>>> import numpy as np
>>> np.set_printoptions(precision=2, suppress=True, linewidth=160)
>>> arr = np.load("mat.npy")
>>> arr
array([[-0.75, -1.92,  0.24,  0.78],
       [ 0.4 , -0.04, -0.02,  0.26],
       [-1.01,  0.5 ,  0.01, -0.91],
       [-2.42,  3.7 , -0.23, -3.77],
       [ 2.31,  0.7 , -0.21,  0.91],
       [ 0.03, -3.86,  0.39,  2.47],
       [-0.92, -0.44,  0.1 , -0.26],
       [ 1.87,  2.34, -0.35, -0.39],
       [-1.17,  1.58, -0.09, -1.69]])
>>> # rows and columns are dependent
>>> B = arr / np.sqrt((arr ** 2).mean(axis=1, keepdims=True))
>>> np.linalg.norm(B, axis=1)
array([2., 2., 2., 2., 2., 2., 2., 2., 2.])
>>> np.linalg.matrix_rank(arr - arr.mean(axis=1, keepdims=True))
np.int64(2)
>>> np.linalg.matrix_rank(B) == np.linalg.matrix_rank(arr)
np.True_
>>> np.allclose(arr[:-1].T @ np.linalg.lstsq(arr[:-1].T, arr[-1])[0], arr[-1])
True
>>> np.unique(arr.round(6), axis=0).shape
(9, 4)
>>> U, sig, vt = np.linalg.svd(arr, full_matrices=False)
>>> (sig > 1e-8).sum()
np.int64(2)
>>> np.round(sig / sig[0], 2) + 0
array([1.  , 0.56, 0.  , 0.  ])
>>> sig.round(2) + 0
array([8.1 , 4.51, 0.  , 0.  ])
>>> np.cumsum(sig ** 2) / np.sum(sig ** 2)
array([0.76, 1.  , 1.  , 1.  ])
>>> np.round(vt @ vt.T, 2) + 0
array([[1., 0., 0., 0.],
       [0., 1., 0., 0.],
       [0., 0., 1., 0.],
       [0., 0., 0., 1.]])
>>> round(float(np.linalg.norm(arr, 2)), 2)
8.1
>>> round(np.linalg.norm(arr) ** 2 / np.linalg.norm(arr, 2) ** 2, 2)
np.float64(1.31)
>>> np.round(np.linalg.norm(arr[2] - arr[6]), 2)
np.float64(1.15)
>>> np.linalg.norm(arr, axis=0)
array([4.32, 6.42, 0.67, 5.07])
>>> np.round(arr[2] @ arr[6], 2)
np.float64(0.95)
>>> np.linalg.norm(arr, axis=1)
array([2.22, 0.48, 1.45, 5.81, 2.59, 4.6 , 1.06, 3.04, 2.59])
>>> U, sig, vt = np.linalg.svd(arr)
>>> sig.round(2) + 0
array([8.1 , 4.51, 0.  , 0.  ])
>>> B = U[:, :2] @ np.diag(sig[:2]) @ vt[:2]
>>> B
array([[-0.75, -1.92,  0.24,  0.78],
       [ 0.4 , -0.04, -0.02,  0.26],
       [-1.01,  0.5 ,  0.01, -0.91],
       [-2.42,  3.7 , -0.23, -3.77],
       [ 2.31,  0.7 , -0.21,  0.91],
       [ 0.03, -3.86,  0.39,  2.47],
       [-0.92, -0.44,  0.1 , -0.26],
       [ 1.87,  2.34, -0.35, -0.39],
       [-1.17,  1.58, -0.09, -1.69]])
>>> np.linalg.matrix_rank(arr, rtol=0.05)
np.int64(2)
>>> mat = np.loadtxt("out8.csv", delimiter=",")
>>> mat
array([[0.24, 0.19, 0.1 , 0.1 , 0.19, 0.1 , 0.1 ],
       [0.04, 0.12, 0.17, 0.12, 0.17, 0.17, 0.21],
       [0.19, 0.19, 0.19, 0.12, 0.04, 0.08, 0.19],
       [0.16, 0.  , 0.21, 0.21, 0.11, 0.21, 0.11],
       [0.06, 0.06, 0.12, 0.06, 0.06, 0.31, 0.31],
       [0.29, 0.06, 0.24, 0.  , 0.06, 0.18, 0.18],
       [0.06, 0.24, 0.18, 0.06, 0.12, 0.  , 0.35]])
>>> # row-stochastic, so 1 is an eigenvalue
>>> np.linalg.matrix_rank(arr, rtol=0.1)
np.int64(2)
>>> t3 = np.stack([mat, 5 * mat, mat[::-1]])
>>> (t3 @ mat.T).shape
(3, 7, 7)
>>> np.linalg.matrix_rank(t3.reshape(3, -1))
np.int64(2)
>>> vec = np.array([-3, -1, -5, -4, -2, 2, 4])
>>> rhs = mat @ vec
>>> b, lr = np.zeros(7), 1 / np.linalg.norm(mat, 2) ** 2
>>> for i in range(3):
...     b -= lr * mat.T @ (mat @ b - rhs)
...     if i % 1 == 0: print(i, round(np.linalg.norm(mat @ b - rhs), 2))
... 
0 1.96
1 1.81
2 1.68
>>> np.round(np.linalg.cond(mat), 2)
np.float64(27.82)
>>> np.linalg.determinant(mat)
Traceback (most recent call last):
  File "<python-input-40>", line 1, in <module>
    np.linalg.determinant(mat)
    ^^^^^^^^^^^^^^^^^^^^^
AttributeError: module 'numpy.linalg' has no attribute 'determinant'
>>> np.allclose(mat, mat.T)
False
>>> (mat + mat.T) / 2
array([[0.24, 0.12, 0.14, 0.13, 0.13, 0.19, 0.08],
       [0.12, 0.12, 0.18, 0.06, 0.11, 0.11, 0.22],
       [0.14, 0.18, 0.19, 0.16, 0.08, 0.16, 0.18],
       [0.13, 0.06, 0.16, 0.21, 0.08, 0.11, 0.08],
       [0.13, 0.11, 0.08, 0.08, 0.06, 0.19, 0.22],
       [0.19, 0.11, 0.16, 0.11, 0.19, 0.18, 0.09],
       [0.08, 0.22, 0.18, 0.08, 0.22, 0.09, 0.35]])
>>> (mat - mat.T) / 2
array([[ 0.  ,  0.07, -0.05, -0.03,  0.06, -0.1 ,  0.02],
       [-0.07,  0.  , -0.01,  0.06,  0.05,  0.05, -0.01],
       [ 0.05,  0.01,  0.  , -0.05, -0.04, -0.08,  0.01],
       [ 0.03, -0.06,  0.05,  0.  ,  0.02,  0.11,  0.02],
       [-0.06, -0.05,  0.04, -0.02,  0.  ,  0.13,  0.1 ],
       [ 0.1 , -0.05,  0.08, -0.11, -0.13,  0.  ,  0.09],
       [-0.02,  0.01, -0.01, -0.02, -0.1 , -0.09,  0.  ]])
>>> np.round(np.linalg.det(mat), 2)
np.float64(-0.0)
>>> np.sort(np.abs(np.linalg.eigvals(mat)))
array([0.04, 0.1 , 0.22, 0.22, 0.24, 0.24, 1.  ])
>>> assert mat == mat.T
Traceback (most recent call last):
  File "<python-input-46>", line 1, in <module>
    assert mat == mat.T
           ^^^^^^^^^^^^
ValueError: The truth value of an array with more than one element is ambiguous. Use a.any() or a.all()
>>> gram = mat.T @ mat
>>> np.round(np.linalg.svd(mat, compute_uv=False) ** 2, 2) + 0
array([1.07, 0.11, 0.09, 0.05, 0.02, 0.01, 0.  ])
>>> (mat @ mat.T).shape
(7, 7)
>>> round(np.trace(gram), 2), np.round((mat ** 2).sum(), 2)
(np.float64(1.34), np.float64(1.34))
>>> data = np.array([[1.1, -0.8, 0.4, -0.4, 0.8, 0.5],
...     [1.9, 0.9, -0.3, -1.4, 1.5, 0.2],
...     [0.3, 0.4, -1.7, -0.2, -0.3, -1.2],
...     [1.1, -0.1, 0.4, -1.0, 1.0, -0.7],
...     [2.0, 1.4, -0.1, -0.7, -1.0, -0.5],
...     [-2.2, -1.1, -1.0, 0.3, -0.8, 0.0],
...     [-0.5, 1.4, 0.8, 1.5, -0.4, 1.5],
...     [2.6, 0.4, 0.8, 0.2, 0.2, -0.5],
...     [-0.5, 0.3, 0.0, 1.8, 1.2, -0.5]])
>>> rng = np.random.default_rng(8826)
>>> data[1] = data[8] + 0.3 * rng.normal(size=6)
>>> data
array([[ 1.1 , -0.8 ,  0.4 , -0.4 ,  0.8 ,  0.5 ],
       [-0.68,  0.05, -0.24,  1.37,  0.98, -0.81],
       [ 0.3 ,  0.4 , -1.7 , -0.2 , -0.3 , -1.2 ],
       [ 1.1 , -0.1 ,  0.4 , -1.  ,  1.  , -0.7 ],
       [ 2.  ,  1.4 , -0.1 , -0.7 , -1.  , -0.5 ],
       [-2.2 , -1.1 , -1.  ,  0.3 , -0.8 ,  0.  ],
       [-0.5 ,  1.4 ,  0.8 ,  1.5 , -0.4 ,  1.5 ],
       [ 2.6 ,  0.4 ,  0.8 ,  0.2 ,  0.2 , -0.5 ],
       [-0.5 ,  0.3 ,  0.  ,  1.8 ,  1.2 , -0.5 ]])
>>> B = np.c_[data[:, :4] @ np.array([[-4, 1, 5, -2], [-4, -2, 4, 0], [1, -5, 5, -5], [5, -3, 1, 1]]), np.array([1, 0, -3, 1, 0, -2, -1, -3, -3])]
>>> B
array([[ -2.8 ,   1.9 ,   3.9 ,  -4.6 ,   1.  ],
       [  9.11,  -3.7 ,  -3.01,   3.92,   0.  ],
       [ -5.5 ,   8.6 ,  -5.6 ,   7.7 ,  -3.  ],
       [ -8.6 ,   2.3 ,   6.1 ,  -5.2 ,   1.  ],
       [-17.2 ,   1.8 ,  14.4 ,  -4.2 ,   0.  ],
       [ 13.7 ,   4.1 , -20.1 ,   9.7 ,  -2.  ],
       [  4.7 , -11.8 ,   8.6 ,  -1.5 ,  -1.  ],
       [-10.2 ,  -2.8 ,  18.8 ,  -9.  ,  -3.  ],
       [  9.8 ,  -6.5 ,   0.5 ,   2.8 ,  -3.  ]])
>>> np.round(np.linalg.lstsq(data, B[:, 0])[0], 2) + 0
array([-4., -4.,  1.,  5.,  0.,  0.])
